$ python3 -q
>>> import numpy as np
>>> import numpy.linalg as la
>>> np.set_printoptions(precision=3, suppress=True, linewidth=140)
>>> def tidy(a):
...     return np.round(a, 3) + 0
... 
>>> other = np.array([[2, 0, 2, 0, 2, 2, 1],
...     [2, 1, 1, 0, 0, 1, 2],
...     [2, 0, 0, 2, 2, 1, 0],
...     [1, 0, 2, 0, 1, 0, 2],
...     [2, 2, 0, 1, 1, 2, 0],
...     [2, 1, 2, 0, 2, 0, 1],
...     [0, 2, 1, 1, 2, 1, 1]])
>>> other[-1] = other[0]
>>> J = other + 0.02 * np.eye(7)
>>> J
array([[2.02, 0.  , 2.  , 0.  , 2.  , 2.  , 1.  ],
       [2.  , 1.02, 1.  , 0.  , 0.  , 1.  , 2.  ],
       [2.  , 0.  , 0.02, 2.  , 2.  , 1.  , 0.  ],
       [1.  , 0.  , 2.  , 0.02, 1.  , 0.  , 2.  ],
       [2.  , 2.  , 0.  , 1.  , 1.02, 2.  , 0.  ],
       [2.  , 1.  , 2.  , 0.  , 2.  , 0.02, 1.  ],
       [2.  , 0.  , 2.  , 0.  , 2.  , 2.  , 1.02]])
>>> U, sv, Vh = la.svd(J, full_matrices=False)
>>> tidy(U.T @ U)
array([[1., 0., 0., 0., 0., 0., 0.],
       [0., 1., 0., 0., 0., 0., 0.],
       [0., 0., 1., 0., 0., 0., 0.],
       [0., 0., 0., 1., 0., 0., 0.],
       [0., 0., 0., 0., 1., 0., 0.],
       [0., 0., 0., 0., 0., 1., 0.],
       [0., 0., 0., 0., 0., 0., 1.]])
>>> tidy(sv / sv[0])
array([1.   , 0.414, 0.284, 0.217, 0.167, 0.058, 0.001])
>>> tidy(np.sqrt((sv ** 2).sum())), tidy(la.norm(J))
(np.float64(9.808), np.float64(9.808))
>>> U, sv, Vh = la.svd(J)
>>> tidy(sv)
array([8.503, 3.52 , 2.417, 1.844, 1.422, 0.492, 0.008])
>>> other = U[:, :6] @ np.diag(sv[:6]) @ Vh[:6]
>>> tidy(other)
array([[ 2.019,  0.   ,  1.996, -0.002,  2.003,  2.   ,  1.003],
       [ 2.   ,  1.02 ,  1.   ,  0.   ,  0.   ,  1.   ,  2.   ],
       [ 2.   ,  0.   ,  0.02 ,  2.   ,  2.   ,  1.   ,  0.   ],
       [ 1.   ,  0.   ,  2.   ,  0.02 ,  1.   ,  0.   ,  2.   ],
       [ 2.   ,  2.   ,  0.   ,  1.   ,  1.02 ,  2.   ,  0.   ],
       [ 2.   ,  1.   ,  2.   ,  0.   ,  2.   ,  0.02 ,  1.   ],
       [ 2.001,  0.   ,  2.004,  0.002,  1.997,  2.   ,  1.017]])
>>> tidy(la.norm(J - other, 2)), tidy(sv[6])
(np.float64(0.008), np.float64(0.008))
>>> M = np.load("arr.npy")
>>> M
array([[   1,   -1,    1,   -1],
       [   1,    0,    0,    0],
       [   1,    1,    1,    1],
       [   1,    2,    4,    8],
       [   1,    3,    9,   27],
       [   1,    4,   16,   64],
       [   1,    5,   25,  125],
       [   1,    6,   36,  216],
       [   1,    7,   49,  343],
       [   1,    8,   64,  512],
       [   1,    9,   81,  729],
       [   1,   10,  100, 1000],
       [   1,   11,  121, 1331]])
>>> other = M / la.norm(M, axis=1, keepdims=True)
>>> cov = other @ other.T
>>> np.argwhere(np.triu(np.abs(cov) > 0.95, 1))
array([[ 3,  4],
       [ 3,  5],
       [ 4,  5],
       [ 4,  6],
       [ 4,  7],
       [ 4,  8],
       [ 4,  9],
       [ 4, 10],
       [ 4, 11],
       [ 4, 12],
       [ 5,  6],
       [ 5,  7],
       [ 5,  8],
       [ 5,  9],
       [ 5, 10],
       [ 5, 11],
       [ 5, 12],
       [ 6,  7],
       [ 6,  8],
       [ 6,  9],
       [ 6, 10],
       [ 6, 11],
       [ 6, 12],
       [ 7,  8],
       [ 7,  9],
       [ 7, 10],
       [ 7, 11],
       [ 7, 12],
       [ 8,  9],
       [ 8, 10],
       [ 8, 11],
       [ 8, 12],
       [ 9, 10],
       [ 9, 11],
       [ 9, 12],
       [10, 11],
       [10, 12],
       [11, 12]])
>>> (cov - 2 * np.eye(13)).round(6).argmax(axis=1)
array([ 1,  0,  3,  4,  5,  6,  7,  8,  9, 10, 11, 12, 11])
>>> tidy(cov[8])
array([-0.433,  0.003,  0.577,  0.925,  0.98 ,  0.994,  0.998,  1.   ,  1.   ,  1.   ,  0.999,  0.999,  0.999])
